In [1]: import numpy as np

In [2]: np.set_printoptions(precision=3, suppress=True, linewidth=160, legacy="1.25")

In [3]: feats = np.loadtxt("a.csv", delimiter=",")

In [4]: feats
Out[4]: 
array([[ 3., -9.,  5.,  6., -8.,  0.,  3.],
       [-2.,  4.,  0., -5., -6., -2., -6.],
       [ 8., -3.,  9.,  0., -1.,  9.,  8.],
       [ 1.,  1.,  8.,  9.,  1., -4., -8.],
       [ 1.,  4.,  4.,  1., -2.,  0.,  4.],
       [-7., -6., -2., -7.,  1.,  0.,  3.],
       [-4., -5., -3., -5.,  2.,  7., -8.],
       [-5.,  0.,  2.,  3.,  0.,  9., -7.],
       [-1., -6., -3., -6., -7.,  0., -3.],
       [-1., -8.,  5., -7.,  6., -1.,  2.],
       [-4., -1., -4.,  6., -9., -9., -3.],
       [ 1.,  4.,  4.,  1., -2.,  0.,  4.]])

In [5]: theta = np.radians(45)

In [6]: r_ = np.eye(7)

In [7]: r_[2, 2] = r_[0, 0] = np.cos(theta)

In [8]: r_[2, 0], r_[0, 2] = -np.sin(theta), np.sin(theta)

In [9]: r_
Out[9]: 
array([[ 0.707,  0.   ,  0.707,  0.   ,  0.   ,  0.   ,  0.   ],
       [ 0.   ,  1.   ,  0.   ,  0.   ,  0.   ,  0.   ,  0.   ],
       [-0.707,  0.   ,  0.707,  0.   ,  0.   ,  0.   ,  0.   ],
       [ 0.   ,  0.   ,  0.   ,  1.   ,  0.   ,  0.   ,  0.   ],
       [ 0.   ,  0.   ,  0.   ,  0.   ,  1.   ,  0.   ,  0.   ],
       [ 0.   ,  0.   ,  0.   ,  0.   ,  0.   ,  1.   ,  0.   ],
       [ 0.   ,  0.   ,  0.   ,  0.   ,  0.   ,  0.   ,  1.   ]])

In [10]: other = feats @ r_.T

In [11]: other.round(3) + 0
Out[11]: 
array([[ 5.657, -9.   ,  1.414,  6.   , -8.   ,  0.   ,  3.   ],
       [-1.414,  4.   ,  1.414, -5.   , -6.   , -2.   , -6.   ],
       [12.021, -3.   ,  0.707,  0.   , -1.   ,  9.   ,  8.   ],
       [ 6.364,  1.   ,  4.95 ,  9.   ,  1.   , -4.   , -8.   ],
       [ 3.536,  4.   ,  2.121,  1.   , -2.   ,  0.   ,  4.   ],
       [-6.364, -6.   ,  3.536, -7.   ,  1.   ,  0.   ,  3.   ],
       [-4.95 , -5.   ,  0.707, -5.   ,  2.   ,  7.   , -8.   ],
       [-2.121,  0.   ,  4.95 ,  3.   ,  0.   ,  9.   , -7.   ],
       [-2.828, -6.   , -1.414, -6.   , -7.   ,  0.   , -3.   ],
       [ 2.828, -8.   ,  4.243, -7.   ,  6.   , -1.   ,  2.   ],
       [-5.657, -1.   ,  0.   ,  6.   , -9.   , -9.   , -3.   ],
       [ 3.536,  4.   ,  2.121,  1.   , -2.   ,  0.   ,  4.   ]])

In [12]: np.abs(other - feats).max(axis=0)
Out[12]: array([5.364, 0.   , 8.293, 0.   , 0.   , 0.   , 0.   ])

In [13]: np.linalg.matrix_power(r_, 3)
Out[13]: 
array([[-0.707,  0.   ,  0.707,  0.   ,  0.   ,  0.   ,  0.   ],
       [ 0.   ,  1.   ,  0.   ,  0.   ,  0.   ,  0.   ,  0.   ],
       [-0.707,  0.   , -0.707,  0.   ,  0.   ,  0.   ,  0.   ],
       [ 0.   ,  0.   ,  0.   ,  1.   ,  0.   ,  0.   ,  0.   ],
       [ 0.   ,  0.   ,  0.   ,  0.   ,  1.   ,  0.   ,  0.   ],
       [ 0.   ,  0.   ,  0.   ,  0.   ,  0.   ,  1.   ,  0.   ],
       [ 0.   ,  0.   ,  0.   ,  0.   ,  0.   ,  0.   ,  1.   ]])

In [14]: np.allclose(r_ @ r_.T, r_.T @ r_)
Out[14]: True

In [15]: print(np.sort(np.abs(np.linalg.eigvals(r_))))
[1. 1. 1. 1. 1. 1. 1.]

In [16]: np.round(np.abs(np.linalg.eigvals(r_)).max(), 3)
Out[16]: 1.0

In [17]: round(np.linalg.det(r_), 3)
Out[17]: 1.0

In [18]: other = np.c_[feats[:, :3] @ np.array([[8, 1, 9], [0, 1, 8], [3, 7, 3]]), np.array([0, 2, 4, -4, 2, -2, 1, 0, 5, 0, 5, 0])]

In [19]: print(other)
[[  39.   29.  -30.    0.]
 [ -16.    2.   14.    2.]
 [  91.   68.   75.    4.]
 [  32.   58.   41.   -4.]
 [  20.   33.   53.    2.]
 [ -62.  -27. -117.   -2.]
 [ -41.  -30.  -85.    1.]
 [ -34.    9.  -39.    0.]
 [ -17.  -28.  -66.    5.]
 [   7.   26.  -58.    0.]
 [ -44.  -33.  -56.    5.]
 [  20.   33.   53.    0.]]

In [20]: np.round(np.linalg.lstsq(feats, other[:, 0])[0], 3) + 0
Out[20]: array([8., 0., 3., 0., 0., 0., 0.])

In [21]: np.linalg.matrix_rank(other)
Out[21]: 4
